$ python -q
>>> import numpy as np
>>> import numpy.linalg as la
>>> np.set_printoptions(precision=2, suppress=True, linewidth=200, legacy="1.25")
>>> tidy = lambda a: np.round(a, 2) + 0
>>> m1 = np.loadtxt("block3.csv", delimiter=",")
>>> print(m1)
[[9. 5. 2. 1. 1.]
 [0. 5. 9. 3. 7.]
 [0. 0. 4. 5. 0.]
 [0. 0. 0. 3. 2.]
 [0. 0. 0. 0. 8.]]
>>> O, R = la.qr(m1)
>>> print(np.abs(np.diag(R)))
[9. 5. 4. 3. 8.]
>>> O.shape, R.shape
((5, 5), (5, 5))
>>> T = np.stack([m1, 3 * m1, m1[::-1]])
>>> T.sum(axis=0)
array([[36., 20.,  8.,  4., 12.],
       [ 0., 20., 36., 15., 30.],
       [ 0.,  0., 20., 25.,  0.],
       [ 0.,  5.,  9., 15., 15.],
       [ 9.,  5.,  2.,  1., 33.]])
>>> la.matrix_rank(T.reshape(3, -1))
2
>>> np.einsum("bij,cij->bc", T, T)
array([[ 394., 1182.,  103.],
       [1182., 3546.,  309.],
       [ 103.,  309.,  394.]])
>>> other = m1 / np.sqrt((m1 ** 2).mean(axis=1, keepdims=True))
>>> print(la.matrix_rank(m1 - m1.mean(axis=1, keepdims=True)))
4
>>> la.matrix_rank(other) == la.matrix_rank(m1)
True
>>> tidy(m1 - m1.mean(axis=1, keepdims=True))
array([[ 5.4,  1.4, -1.6, -2.6, -2.6],
       [-4.8,  0.2,  4.2, -1.8,  2.2],
       [-1.8, -1.8,  2.2,  3.2, -1.8],
       [-1. , -1. , -1. ,  2. ,  1. ],
       [-1.6, -1.6, -1.6, -1.6,  6.4]])
>>> tidy(la.norm(other, axis=1))
array([2.24, 2.24, 2.24, 2.24, 2.24])
>>> rng = np.random.default_rng(549169)
>>> labels = rng.permutation(5)
>>> labels
array([2, 1, 3, 0, 4])
>>> other = m1[labels][:, labels]
>>> tidy(la.det(other)), tidy(la.det(m1[labels]))
(4320.0, 4320.0)
>>> other
array([[4., 0., 5., 0., 0.],
       [9., 5., 3., 0., 7.],
       [0., 0., 3., 0., 2.],
       [2., 5., 1., 9., 1.],
       [0., 0., 0., 0., 8.]])
>>> tidy(np.sort(np.abs(la.eigvals(other))))
array([3., 4., 5., 8., 9.])
>>> print(np.allclose(other, m1))
False
>>> print(np.diag(other))
[4. 5. 3. 9. 8.]
